>>> import numpy as np
>>> from numpy import linalg as LA
>>> np.set_printoptions(precision=3, suppress=True, linewidth=120, floatmode="fixed")
>>> rng = np.random.default_rng(550640)
>>> J = (rng.random((3, 3)) < 0.3) + np.eye(3)
>>> J /= J.sum(axis=1, keepdims=True)
>>> J
array([[0.333, 0.333, 0.333],
       [0.500, 0.500, 0.000],
       [0.000, 0.000, 1.000]])
>>> np.round(J @ LA.pinv(J) @ J, 3) + 0
array([[0.333, 0.333, 0.333],
       [0.500, 0.500, 0.000],
       [0.000, 0.000, 1.000]])
>>> np.unique(J.round(6), axis=0).shape
(3, 3)
>>> M2 = J + rng.integers(-2, 3, (3, 2)) @ rng.integers(-2, 3, (2, 3))
>>> M2
array([[ 0.333,  0.333, -5.667],
       [ 0.500,  0.500, -4.000],
       [ 0.000,  0.000, -5.000]])
>>> LA.svd(M2 - J, compute_uv=False)
array([9.381, 0.000, 0.000])
>>> np.abs(M2 - J).sum(axis=1)
array([6.000, 4.000, 6.000])
>>> LA.matrix_rank(M2 - J, tol=1e-8)
np.int64(1)
>>> M2 - J
array([[ 0.000,  0.000, -6.000],
       [ 0.000,  0.000, -4.000],
       [ 0.000,  0.000, -6.000]])
>>> W0 = np.load("case10.npy")
>>> W0
array([[ 30,  12,  54],
       [  5,   2,   9],
       [-40, -16, -72],
       [ 45,  18,  81]])
>>> U, sv, Vh = LA.svd(W0)
>>> evecs = Vh[:(sv > 1e-8).sum()]
>>> vec = W0[1] + -1 * W0[2] + rng.integers(2) * np.eye(3)[0]
>>> vec
array([46.000, 18.000, 81.000])
>>> np.diag(evecs.T @ evecs)
array([0.227, 0.036, 0.736])
>>> vec = np.array([3, 0, 1])
>>> W0 * vec
array([[  90,    0,   54],
       [  15,    0,    9],
       [-120,    0,  -72],
       [ 135,    0,   81]])
>>> W0 @ np.ones(3)
array([  96.000,   16.000, -128.000,  144.000])
>>> np.sign((W0 @ vec).round(6))
array([ 1,  1, -1,  1])
>>> np.einsum("ij,j->i", W0, vec)
array([ 144,   24, -192,  216])
>>> (W0 @ vec).argmax()
np.int64(3)
>>> W0 @ np.eye(3)[0]
array([ 30.000,   5.000, -40.000,  45.000])
>>> M2 = W0 / LA.norm(W0, axis=1, keepdims=True)
>>> cov = M2 @ M2.T
>>> cov
array([[ 1.000,  1.000, -1.000,  1.000],
       [ 1.000,  1.000, -1.000,  1.000],
       [-1.000, -1.000,  1.000, -1.000],
       [ 1.000,  1.000, -1.000,  1.000]])
>>> (cov - 2 * np.eye(4)).round(6).argmax(axis=1)
array([1, 0, 0, 0])
>>> np.degrees(np.arccos(np.clip(cov[2, 0], -1, 1)))
np.float64(180.0)
>>> np.argwhere(np.triu(np.abs(cov) > 0.95, 1))
array([[0, 1],
       [0, 2],
       [0, 3],
       [1, 2],
       [1, 3],
       [2, 3]])
>>> arr = np.load("a.npy")
>>> arr
array([[  2,  10, -10,  -8],
       [  2,  10, -10,  -8],
       [ -2,   6,  -6,  -2]])
>>> LA.cond(J) > 100
np.True_
>>> LA.matrix_rank(J, rtol=0.1)
np.int64(2)
>>> np.round(LA.norm(J, 2) / LA.norm(J), 3)
np.float64(0.798)
>>> np.argsort(-LA.norm(J, axis=0).round(6), kind="stable")[:3]
array([2, 0, 1])
>>> [round(float(x), 3) for x in LA.svd(J, compute_uv=False)[:3]]
[1.08, 0.816, 0.0]
>>> M2 = np.array([[0, 3, 2], [1, 2, 3]])
>>> cent = np.kron(M2, arr)
>>> cent.shape
(6, 12)
>>> cent
array([[  0,   0,   0,   0,   6,  30, -30, -24,   4,  20, -20, -16],
       [  0,   0,   0,   0,   6,  30, -30, -24,   4,  20, -20, -16],
       [  0,   0,   0,   0,  -6,  18, -18,  -6,  -4,  12, -12,  -4],
       [  2,  10, -10,  -8,   4,  20, -20, -16,   6,  30, -30, -24],
       [  2,  10, -10,  -8,   4,  20, -20, -16,   6,  30, -30, -24],
       [ -2,   6,  -6,  -2,  -4,  12, -12,  -4,  -6,  18, -18,  -6]])
>>> LA.matrix_rank(cent)
np.int64(4)
>>> np.round(LA.norm(cent, 2), 3), round(LA.norm(M2, 2) * LA.norm(arr, 2), 3)
(np.float64(123.994), np.float64(123.994))
>>> rk = LA.matrix_rank(W0)
>>> rk
np.int64(1)
>>> null = LA.svd(W0)[2][rk:].T
>>> [int(LA.matrix_rank(W0[:i])) for i in range(1, len(W0) + 1)]
[1, 1, 1, 1]
>>> null @ null.T
array([[ 0.773, -0.091, -0.409],
       [-0.091,  0.964, -0.164],
       [-0.409, -0.164,  0.264]])
>>> M2 = np.array([[-2, 3], [1, -1], [3, 1], [1, 1]])
>>> np.einsum("ij->j", arr)
array([  2,  26, -26, -18])
>>> np.einsum("ik,kj->ji", arr, M2)
array([[-32, -32, -10],
       [-22, -22, -20]])
>>> np.vstack([arr, M2.T]).shape
(5, 4)
>>> np.einsum("ik,kj->ij", arr, M2)
array([[-32, -22],
       [-32, -22],
       [-10, -20]])
>>> np.einsum("ij,ij->i", arr, arr)
array([268, 268,  80])
>>> F = np.load("layer2.npy")
>>> F
array([[0.500, 0.000, 0.500],
       [0.000, 0.500, 0.500],
       [0.500, 0.000, 0.500]])
>>> [round(float(x), 3) for x in LA.svd(arr, compute_uv=False)[:3]]
[24.549, 3.651, 0.0]
>>> round(float(LA.norm(arr, 2) / LA.norm(arr)), 3)
0.989
>>> LA.cond(arr) > 100
np.True_
>>> LA.matrix_rank(arr, rtol=0.1)
np.int64(2)
>>> np.round(F @ LA.pinv(F) @ F, 3) + 0
array([[0.500, 0.000, 0.500],
       [0.000, 0.500, 0.500],
       [0.500, 0.000, 0.500]])
>>> LA.lstsq(F[:-1].T, F[-1])[2]
np.int32(2)
>>> np.abs(np.diag(LA.qr(F)[1])) > 1e-9
array([ True,  True, False])
>>> round(float(LA.eigvals(F).sum().real), 3)
1.5
>>> np.kron(np.eye(2, dtype=int), F)
array([[0.500, 0.000, 0.500, 0.000, 0.000, 0.000],
       [0.000, 0.500, 0.500, 0.000, 0.000, 0.000],
       [0.500, 0.000, 0.500, 0.000, 0.000, 0.000],
       [0.000, 0.000, 0.000, 0.500, 0.000, 0.500],
       [0.000, 0.000, 0.000, 0.000, 0.500, 0.500],
       [0.000, 0.000, 0.000, 0.500, 0.000, 0.500]])
>>> np.round(LA.eigvals(F), 3) + 0
array([0.500, 1.000, 0.000])
>>> np.einsum("ij,ji->", F, F)
np.float64(1.25)
>>> np.round(np.poly(F), 3) + 0
array([ 1.000, -1.500,  0.500,  0.000])
>>> f = np.array([1, 5])
>>> mat = f[np.abs(np.subtract.outer(np.arange(2), np.arange(2)))]
>>> mat
array([[1, 5],
       [5, 1]])
>>> evals, evecs = LA.eigh(mat)
>>> LA.eigvalsh(mat @ mat)
array([16.000, 36.000])
>>> np.round(evecs.T @ evecs, 3) + 0
array([[1.000, 0.000],
       [0.000, 1.000]])
>>> evecs @ np.diag(evals) @ evecs.T
array([[1.000, 5.000],
       [5.000, 1.000]])
>>> np.round(evecs.T @ mat @ evecs, 3) + 0
array([[-4.000,  0.000],
       [ 0.000,  6.000]])
>>> evals.sum(), np.trace(mat)
(np.float64(2.0), np.int64(2))
>>> LA.svd(mat, compute_uv=False)
array([6.000, 4.000])
>>> (evals > 1e-8).sum(), (evals < -1e-8).sum()
(np.int64(1), np.int64(1))
>>> q = mat.astype(float).copy()
>>> for j in range(2):
...     q[:, j] -= q[:, :j] @ (q[:, :j].T @ q[:, j])
...     q[:, j] /= LA.norm(q[:, j])
... 
>>> np.round(q.T @ q, 3) + 0
array([[1.000, 0.000],
       [0.000, 1.000]])
>>> q
array([[ 0.196,  0.981],
       [ 0.981, -0.196]])
>>> np.all(LA.eigvalsh(q) > 0)
np.False_
>>> round(float(LA.eigvalsh(q).min()), 3)
-1.0
>>> np.all(LA.eigvalsh(mat) > 0)
np.False_
>>> M2 = np.array([[1, 1], [1, -1]])
>>> K = np.kron(M2, np.kron(M2, M2))[rng.permutation(8)][:2]
>>> K
array([[ 1, -1, -1,  1,  1, -1, -1,  1],
       [ 1,  1, -1, -1, -1, -1,  1,  1]])
>>> M2 = mat + rng.integers(-2, 3, (2, 1)) @ rng.integers(-2, 3, (1, 2))
>>> M2
array([[-1,  1],
       [ 7,  5]])
>>> LA.matrix_rank(M2 - mat, tol=1e-8)
np.int64(1)
>>> np.round(LA.svd(M2 - mat, compute_uv=False), 3) + 0
array([6.325, 0.000])
>>> LA.norm(K, axis=1)
array([2.828, 2.828])
>>> round(LA.norm(K) ** 2 / LA.norm(K, 2) ** 2, 3)
np.float64(2.0)
>>> K[0] @ K[1]
np.int64(0)
>>> LA.norm(K, axis=1).argmax()
np.int64(0)
>>> M2 = K / np.sqrt((K ** 2).mean(axis=1, keepdims=True))
>>> K - K.mean(axis=1, keepdims=True)
array([[ 1.000, -1.000, -1.000,  1.000,  1.000, -1.000, -1.000,  1.000],
       [ 1.000,  1.000, -1.000, -1.000, -1.000, -1.000,  1.000,  1.000]])
>>> LA.matrix_rank(M2) == LA.matrix_rank(K)
np.True_
>>> def softmax(z):
...     e = np.exp(z - z.max(axis=-1, keepdims=True))
...     return e / e.sum(axis=-1, keepdims=True)
... 
>>> np.round(softmax(10 * K[0]), 3) + 0
array([0.250, 0.000, 0.000, 0.250, 0.250, 0.000, 0.000, 0.250])
>>> softmax(K[0])
array([0.220, 0.030, 0.030, 0.220, 0.220, 0.030, 0.030, 0.220])
>>> S = K @ K.T / np.sqrt(8)
>>> softmax(S)
array([[0.944, 0.056],
       [0.056, 0.944]])
>>> E = np.loadtxt("arr.csv", delimiter=",")
>>> E
array([[0.000, 0.000, 0.000, 4.000],
       [0.000, 0.000, 0.000, 2.000],
       [0.000, 0.000, 0.000, 2.000],
       [4.000, 2.000, 2.000, 0.000]])
>>> LA.cond(E) > 100
np.True_
>>> np.argsort(-LA.norm(E, axis=0).round(6), kind="stable")[:3]
array([3, 0, 1])
>>> evals, evecs = LA.eigh(E)
>>> vec = np.array([-2, -1, -1, -2])
>>> np.round(LA.eigvalsh(E[1:, 1:]), 3) + 0
array([-2.828,  0.000,  2.828])
>>> np.abs(E).sum(axis=1).max(), np.round(np.abs(evals).max(), 3)
(np.float64(8.0), np.float64(4.899))
>>> vec @ E @ vec / (vec @ vec), np.round(evals[0], 3), round(evals[-1], 3)
(np.float64(4.8), np.float64(-4.899), np.float64(4.899))
>>> np.round(evecs * np.abs(evals) @ evecs.T, 3) + 0
array([[3.266, 1.633, 1.633, 0.000],
       [1.633, 0.816, 0.816, 0.000],
       [1.633, 0.816, 0.816, 0.000],
       [0.000, 0.000, 0.000, 4.899]])
>>> (np.sign(evecs[:, -1].round(6)) == np.sign(evecs[0, -1].round(6))).astype(int)
array([1, 1, 1, 1])
>>> vec @ E @ vec
np.float64(48.0)
>>> evecs * np.maximum(evals, 0) @ evecs.T
array([[1.633, 0.816, 0.816, 2.000],
       [0.816, 0.408, 0.408, 1.000],
       [0.816, 0.408, 0.408, 1.000],
       [2.000, 1.000, 1.000, 2.449]])
>>> rk = LA.matrix_rank(E)
>>> rk
np.int64(2)
>>> null = LA.svd(E)[2][rk:].T
>>> LA.matrix_rank(E.T @ E), LA.matrix_rank(E @ E.T)
(np.int64(2), np.int64(2))
>>> null.shape
(4, 2)
>>> np.round(E @ null, 3) + 0
array([[0.000, 0.000],
       [0.000, 0.000],
       [0.000, 0.000],
       [0.000, 0.000]])
>>> m1 = np.loadtxt("test17.csv", delimiter=",")
>>> m1
array([[28.000,  2.000, -3.000, -3.000],
       [ 2.000, 12.000,  3.000,  3.000],
       [-3.000, -2.000, 23.000, -3.000],
       [ 3.000, -2.000,  1.000, 15.000]])
>>> q, evecs = LA.qr(m1[:, :2])[0], LA.qr(m1[:, 2:])[0]
>>> sv = LA.svd(q.T @ evecs, compute_uv=False)
>>> (sv > 0.9).sum()
np.int64(0)
